$ ipython --no-banner

In [1]: import numpy as np

In [2]: np.set_printoptions(precision=3, suppress=True, linewidth=160)

In [3]: M = np.loadtxt("test18.csv", delimiter=",")

In [4]: M
Out[4]: 
array([[-0.3, -8. , -0.8,  1. ,  0.7],
       [ 0.5,  7. ,  1.1, -0.7,  0.3],
       [ 1. , -6. ,  0.2,  1.4,  1.4],
       [-1.2,  5.5, -0.6, -0.2,  1.2],
       [-2.4,  5. , -0.3,  1.1,  0.5]])

In [5]: # column 1 is much longer than the rest

In [6]: f, g = M[3], M[2]

In [7]: f @ g
Out[7]: np.float64(-32.92)

In [8]: f @ f
Out[8]: np.float64(33.53)

In [9]: pr = (f @ g) / (f @ f) * f

In [10]: np.linalg.matrix_rank(np.outer(f, g))
Out[10]: np.int64(1)

In [11]: pr
Out[11]: array([ 1.178, -5.4  ,  0.589,  0.196, -1.178])

In [12]: f = np.array([0, 3, -3, 1, -1])

In [13]: B = M + np.outer(f, np.eye(5)[3])

In [14]: np.linalg.matrix_rank(np.linalg.inv(B) - np.linalg.inv(M), tol=1e-8)
Out[14]: np.int64(1)

In [15]: np.round(np.linalg.det(B) / np.linalg.det(M), 3), np.round(1 + np.linalg.solve(M, f)[3], 3)
Out[15]: (np.float64(-6.057), np.float64(-6.057))

In [16]: feats = np.load("mat.npy")

In [17]: feats
Out[17]: 
array([[ 1.   ,  0.   ,  0.   ],
       [ 0.   ,  0.809,  0.588],
       [ 0.   , -0.588,  0.809]])

In [18]: feats @ feats
Out[18]: 
array([[ 1.   ,  0.   ,  0.   ],
       [ 0.   ,  0.309,  0.951],
       [ 0.   , -0.951,  0.309]])

In [19]: np.sort(np.linalg.eigvals(feats).real)
Out[19]: array([0.809, 0.809, 1.   ])

In [20]: data = np.load("arr.npy")

In [21]: data
Out[21]: 
array([[-4,  3, -1,  4, -4,  4,  2],
       [ 3, -6, -2, -1, -2, -1, -3],
       [-1, -2, -6,  2, -5, -6, -2],
       [ 4, -1,  2,  4,  1, -2,  2],
       [-4, -2, -5,  1, -6, -3,  5],
       [ 4, -1, -6, -2, -3,  4,  4],
       [ 2, -3, -2,  2,  5,  4, -4]])

In [22]: # equal to its transpose

In [23]: U, s, Vh = np.linalg.svd(data, full_matrices=False)

In [24]: np.abs(U[:, 0]).round(6).argmax()
Out[24]: np.int64(4)

In [25]: np.cumsum(s ** 2) / np.sum(s ** 2)
Out[25]: array([0.4  , 0.631, 0.798, 0.887, 0.958, 0.979, 1.   ])

In [26]: s
Out[26]: array([15.354, 11.693,  9.93 ,  7.247,  6.436,  3.57 ,  3.498])

In [27]: s / s[0]
Out[27]: array([1.   , 0.762, 0.647, 0.472, 0.419, 0.232, 0.228])

In [28]: np.round(U.T @ data @ Vh.T, 3) + 0
Out[28]: 
array([[15.354,  0.   ,  0.   ,  0.   ,  0.   ,  0.   ,  0.   ],
       [ 0.   , 11.693,  0.   ,  0.   ,  0.   ,  0.   ,  0.   ],
       [ 0.   ,  0.   ,  9.93 ,  0.   ,  0.   ,  0.   ,  0.   ],
       [ 0.   ,  0.   ,  0.   ,  7.247,  0.   ,  0.   ,  0.   ],
       [ 0.   ,  0.   ,  0.   ,  0.   ,  6.436,  0.   ,  0.   ],
       [ 0.   ,  0.   ,  0.   ,  0.   ,  0.   ,  3.57 ,  0.   ],
       [ 0.   ,  0.   ,  0.   ,  0.   ,  0.   ,  0.   ,  3.498]])

In [29]: (s > 1e-8).sum()
Out[29]: np.int64(7)

In [30]: np.all(np.linalg.eigvalsh(data) > 0)
Out[30]: np.False_

In [31]: np.round(np.linalg.norm(data, 2), 3)
Out[31]: np.float64(15.354)

In [32]: round(float(np.linalg.norm(data, 1)), 3), round(float(np.linalg.norm(data, np.inf)), 3)
Out[32]: (26.0, 26.0)

In [33]: np.round(np.linalg.norm(data[6], 1), 3), np.round(np.linalg.norm(data[6], np.inf), 3)
Out[33]: (np.float64(22.0), np.float64(5.0))

In [34]: np.linalg.norm(data, axis=0)
Out[34]: array([ 8.832,  8.   , 10.488,  6.782, 10.77 ,  9.899,  8.832])

In [35]: W0 = np.array([[-16.0, 0.4, -1.3, -0.1, -1.1],
    ...:     [-1.0, -1.1, 0.1, 1.2, -1.5],
    ...:     [5.0, -0.5, 0.2, 0.3, -1.8]])

In [36]: # row 0 is much longer than the rest

In [37]: B = W0 / np.sqrt((W0 ** 2).mean(axis=1, keepdims=True))

In [38]: np.linalg.matrix_rank(B) == np.linalg.matrix_rank(W0)
Out[38]: np.True_

In [39]: B[2]
Out[39]: array([ 2.09 , -0.209,  0.084,  0.125, -0.752])

In [40]: np.linalg.matrix_rank(W0 - W0.mean(axis=1, keepdims=True))
Out[40]: np.int64(3)

In [41]: np.linalg.norm(B, axis=1)
Out[41]: array([2.236, 2.236, 2.236])

In [42]: t3 = np.stack([W0, 2 * W0, W0[::-1]])

In [43]: (t3 @ W0.T).shape
Out[43]: (3, 3, 3)

In [44]: A = np.loadtxt("a.csv", delimiter=",")

In [45]: A
Out[45]: 
array([[  6.086,  11.934,  10.017,  -3.947],
       [ -3.03 ,  -5.881,  -5.043,   1.865],
       [ -5.722, -12.178,  -9.664,   3.936]])

In [46]: U, s, Vh = np.linalg.svd(A)

In [47]: s
Out[47]: array([25.647,  0.43 ,  0.086])

In [48]: B = U[:, :1] @ np.diag(s[:1]) @ Vh[:1]

In [49]: round(np.abs(A - B).max(), 3)
Out[49]: np.float64(0.207)

In [50]: round(float(np.linalg.norm(A - B) / np.linalg.norm(A)), 3)
Out[50]: 0.017

In [51]: np.linalg.matrix_rank(A, rtol=0.05)
Out[51]: np.int64(1)

In [52]: B
Out[52]: 
array([[  5.952,  12.084,   9.918,  -3.938],
       [ -2.952,  -5.993,  -4.919,   1.953],
       [ -5.896, -11.971,  -9.826,   3.901]])

In [53]: A @ A
ValueError: matmul: Input operand 1 has a mismatch in its core dimension 0, with gufunc signature (n?,k),(k,m?)->(n?,m?) (size 3 is different from 4)


In [54]: cov = A.T @ A

In [55]: np.linalg.svd(A, compute_uv=False) ** 2
Out[55]: array([657.793,   0.185,   0.007])

In [56]: np.round(np.linalg.eigvalsh(cov)[::-1], 3) + 0
Out[56]: array([657.793,   0.185,   0.007,   0.   ])

In [57]: np.round(np.abs(np.linalg.eigvals(data)).max(), 3)
Out[57]: np.float64(15.354)

In [58]: (data + data.T) / 2
Out[58]: 
array([[-4.,  3., -1.,  4., -4.,  4.,  2.],
       [ 3., -6., -2., -1., -2., -1., -3.],
       [-1., -2., -6.,  2., -5., -6., -2.],
       [ 4., -1.,  2.,  4.,  1., -2.,  2.],
       [-4., -2., -5.,  1., -6., -3.,  5.],
       [ 4., -1., -6., -2., -3.,  4.,  4.],
       [ 2., -3., -2.,  2.,  5.,  4., -4.]])

In [59]: data @ data
Out[59]: 
array([[ 78, -34,   4, -13,  41,  15, -19],
       [-34,  64,  41,   4,   9,  22,  24],
       [  4,  41, 110,  -3,  78,  13, -21],
       [-13,   4,  -3,  46, -10,  -6,   4],
       [ 41,   9,  78, -10, 116,  40, -52],
       [ 15,  22,  13,  -6,  40,  98,   4],
       [-19,  24, -21,   4, -52,   4,  78]])

In [60]: np.linalg.matrix_power(data, 4)
Out[60]: 
array([[  9692,  -4473,   3189,  -2336,   9678,   3586,  -5988],
       [ -4473,   8090,   7470,    633,   3016,   4019,   2829],
       [  3189,   7470,  20500,  -1298,  19803,   6720,  -7056],
       [ -2336,    633,  -1298,   2462,  -2799,  -1394,   1398],
       [  9678,   3016,  19803,  -2799,  25706,  10239, -12169],
       [  3586,   4019,   6720,  -1394,  10239,  12134,  -1430],
       [ -5988,   2829,  -7056,   1398, -12169,  -1430,  10198]])

In [61]: np.sort(np.abs(np.linalg.eigvals(data)))
Out[61]: array([ 3.498,  3.57 ,  6.436,  7.247,  9.93 , 11.693, 15.354])

In [62]: def softmax(z):
    ...:     e = np.exp(z - z.max(axis=-1, keepdims=True))
    ...:     return e / e.sum(axis=-1, keepdims=True)
    ...: 

In [63]: np.round(softmax(A[1]), 3) + 0
Out[63]: array([0.007, 0.   , 0.001, 0.991])

In [64]: np.round(softmax(A[1] + -3), 3) + 0
Out[64]: array([0.007, 0.   , 0.001, 0.991])

In [65]: S = A @ A.T / np.sqrt(4)

In [66]: softmax(S)[1] @ A
Out[66]: array([ -5.722, -12.178,  -9.664,   3.936])

In [67]: t3 = np.stack([M, 2 * M, M[::-1]])

In [68]: np.linalg.matrix_rank(t3)
Out[68]: array([5, 5, 5])

In [69]: t3.shape
Out[69]: (3, 5, 5)

In [70]: E = np.load("dump.npy")

In [71]: E
Out[71]: 
array([[ 64,  17, -13],
       [ 17,  93,  58],
       [-13,  58,  90]])

In [72]: x0 = np.array([2, 0, 0])

In [73]: y = E @ x0

In [74]: b, lr = np.zeros(3), 1 / np.linalg.norm(E, 2) ** 2

In [75]: for i in range(6):
    ...:     b -= lr * E.T @ (E @ b - y)
    ...:     if i % 1 == 0: print(i, round(np.linalg.norm(E @ b - y), 3))
    ...: 
0 101.761
1 77.411
2 59.394
3 46.177
4 36.603
5 29.784

In [76]: round(float(np.linalg.cond(E)), 3)
Out[76]: 6.614

In [77]: U, s, Vh = np.linalg.svd(E, full_matrices=False)

In [78]: np.round(np.sqrt((s ** 2).sum()), 3), np.round(np.linalg.norm(E), 3)
Out[78]: (np.float64(168.787), np.float64(168.787))

In [79]: U.shape, s.shape, Vh.shape
Out[79]: ((3, 3), (3,), (3, 3))

In [80]: np.cumsum(s ** 2) / np.sum(s ** 2)
Out[80]: array([0.786, 0.982, 1.   ])

In [81]: np.abs(U[:, 0]).round(6).argmax()
Out[81]: np.int64(1)

In [82]: evals, V = np.linalg.eig(E)

In [83]: evals
Out[83]: array([ 22.624,  74.739, 149.637])

In [84]: np.prod(evals)
Out[84]: np.float64(253021.0)

In [85]: Lm = np.linalg.cholesky(E)

In [86]: np.diag(Lm) ** 2
Out[86]: array([64.   , 88.484, 44.68 ])

In [87]: Lm
Out[87]: 
array([[ 8.   ,  0.   ,  0.   ],
       [ 2.125,  9.407,  0.   ],
       [-1.625,  6.533,  6.684]])

In [88]: np.linalg.eigvalsh(E).min() > 0
Out[88]: np.True_

In [89]: Lm @ Lm.T
Out[89]: 
array([[ 64.,  17., -13.],
       [ 17.,  93.,  58.],
       [-13.,  58.,  90.]])

In [90]: round(float(np.prod(np.diag(Lm)) ** 2), 3), round(float(np.linalg.det(E)), 3)
Out[90]: (253021.0, 253021.0)

In [91]: E / np.sqrt(np.outer(np.diag(E), np.diag(E)))
Out[91]: 
array([[ 1.   ,  0.22 , -0.171],
       [ 0.22 ,  1.   ,  0.634],
       [-0.171,  0.634,  1.   ]])

In [92]: np.round(np.linalg.norm(E[0], 1), 3), round(float(np.linalg.norm(E[0], np.inf)), 3)
Out[92]: (np.float64(94.0), 64.0)

In [93]: np.linalg.norm(E, axis=1).argmax()
Out[93]: np.int64(1)

In [94]: X = np.loadtxt("w.csv", delimiter=",")

In [95]: X
Out[95]: 
array([[ -3.197,   2.147,  -0.647,   7.967,   0.532,   0.769],
       [ -3.443,  -1.831,  -1.712,  10.486,  -0.58 ,  -0.425],
       [  0.87 ,  -2.666,   0.405,   7.523,   0.64 ,  -0.142],
       [ -9.485,   1.352,   0.556,   8.292,  -0.002,   0.461],
       [  5.469,  -1.959,   0.815,  -8.579,   0.17 ,  -0.294],
       [ -8.244,   2.315,  -1.915,   5.159,   0.282,   0.208],
       [ -8.822,  -0.745,   0.583,  20.05 ,  -0.086,  -0.083],
       [ -1.619,   0.856,  -0.098,   7.15 ,  -0.235,   0.531],
       [  3.562,  -0.668,   1.869, -10.984,   0.63 ,  -0.02 ],
       [  5.561,  -0.198,  -0.004,   2.318,   0.381,  -0.166],
       [  3.222,   0.028,   1.517,   5.109,   0.152,   0.142],
       [ -9.157,   0.091,  -3.591,   9.068,  -0.142,   0.173],
       [ -3.943,  -0.551,   0.092,   9.308,  -0.415,   0.329],
       [  0.266,   0.794,   1.447,   3.603,   0.379,   0.12 ],
       [  1.884,  -0.142,  -2.13 ,  -7.602,  -0.35 ,   0.025],
       [ -6.731,   0.077,   1.512,   1.522,  -1.245,   0.058],
       [  1.004,  -0.078,   4.31 ,   0.384,   0.786,   0.223],
       [ -7.554,  -1.405,  -3.591,   2.48 ,   1.051,   0.365],
       [ -0.067,  -0.394,   3.346,   6.244,   0.067,   0.413],
       [  6.835,   1.808,   4.228,   5.054,   0.78 ,   0.12 ],
       [  1.982,  -0.446,   0.753, -17.223,  -0.819,   0.006],
       [  2.065,   1.773,  -6.372,   2.978,  -0.811,  -0.157],
       [  1.168,  -0.84 ,  -1.742,  14.96 ,   0.133,  -0.038],
       [ -7.398,   0.897,  -2.746,  13.416,  -0.049,  -0.499],
       [ -2.489,  -0.535,  -2.898,  -7.741,  -0.803,  -0.396],
       [ -0.05 ,   1.132,   1.487,   6.515,  -0.443,   0.269],
       [ -5.915,  -0.39 ,   0.497,   1.439,  -0.664,  -0.086],
       [ -3.442,   2.416,  -1.385,   5.524,  -0.141,   0.017],
       [ -6.473,   1.563,  -3.048,   0.363,   0.142,  -0.282],
       [  3.094,   1.154,   0.59 ,  -5.127,  -0.776,  -0.92 ]])

In [96]: Ac = (X - X.mean(axis=0)) / X.std(axis=0)

In [97]: np.argwhere(np.abs(Ac) > 2)
Out[97]: 
array([[ 0,  5],
       [ 2,  1],
       [ 6,  3],
       [15,  4],
       [20,  3],
       [21,  2],
       [29,  5]])

In [98]: b = np.linalg.lstsq(np.delete(Ac, 1, axis=1), Ac[:, 1])[0]

In [99]: np.abs(b).argmax()
Out[99]: np.int64(4)

In [100]: round(1 - np.var(Ac[:, 1] - np.delete(Ac, 1, axis=1) @ b), 3)
Out[100]: np.float64(0.087)

In [101]: b
Out[101]: array([ 0.006, -0.134,  0.05 , -0.136,  0.28 ])
